% ipython --no-banner

In [1]: import numpy as np

In [2]: np.set_printoptions(precision=2, suppress=True, linewidth=160)

In [3]: X = np.load("data.npy")

In [4]: print(X)
[[ 3  0 -2  0 -1 -1 -2  0  2]
 [ 0 -1  0  0  0  0  0 -1  0]
 [ 3  0 -2  0  3 -2  3  0 -3]
 [-3  0 -2  1  0  0  2  0  2]
 [ 0  0 -3 -3 -3 -3  3  0  1]
 [-1  0 -2 -1  1 -1 -3  0  0]
 [ 0  0  0 -3 -1  2 -2  0  3]
 [ 0  1  0  0  0  0  0  3  0]
 [ 3  0  3  0 -2  3 -2  0  1]]

In [5]: print((np.linalg.matrix_power((X != 0) + (X.T != 0) + np.eye(9), 9) > 0).astype(int))
[[1 0 1 1 1 1 1 0 1]
 [0 1 0 0 0 0 0 1 0]
 [1 0 1 1 1 1 1 0 1]
 [1 0 1 1 1 1 1 0 1]
 [1 0 1 1 1 1 1 0 1]
 [1 0 1 1 1 1 1 0 1]
 [1 0 1 1 1 1 1 0 1]
 [0 1 0 0 0 0 0 1 0]
 [1 0 1 1 1 1 1 0 1]]

In [6]: print(np.sort(np.linalg.eigvals(X).real))
[-2.92 -2.92 -2.   -0.73 -0.44 -0.44  2.73  2.86  2.86]

In [7]: print(X @ X)
[[ 10   0   9  10  -9   7 -12   0   7]
 [  0   0   0   0   0   0   0  -2   0]
 [ -4   0 -16 -16 -17  -9   3   0  21]
 [-12   0  14  -5  -9  17  -6   0  10]
 [  6   0  30   0  -8  27 -23   0  10]
 [ -5   0   7   6  -6  -3   6   0  -6]
 [ 16   0  14   4   1   6 -17   0 -10]
 [  0   2   0   0   0   0   0   8   0]
 [ 18   0  -9   9  15  -7 -10   0 -10]]

In [8]: print(np.flatnonzero(np.linalg.matrix_power((X != 0) + (X.T != 0) + np.eye(9), 9)[5]))
[0 2 3 4 5 6 8]
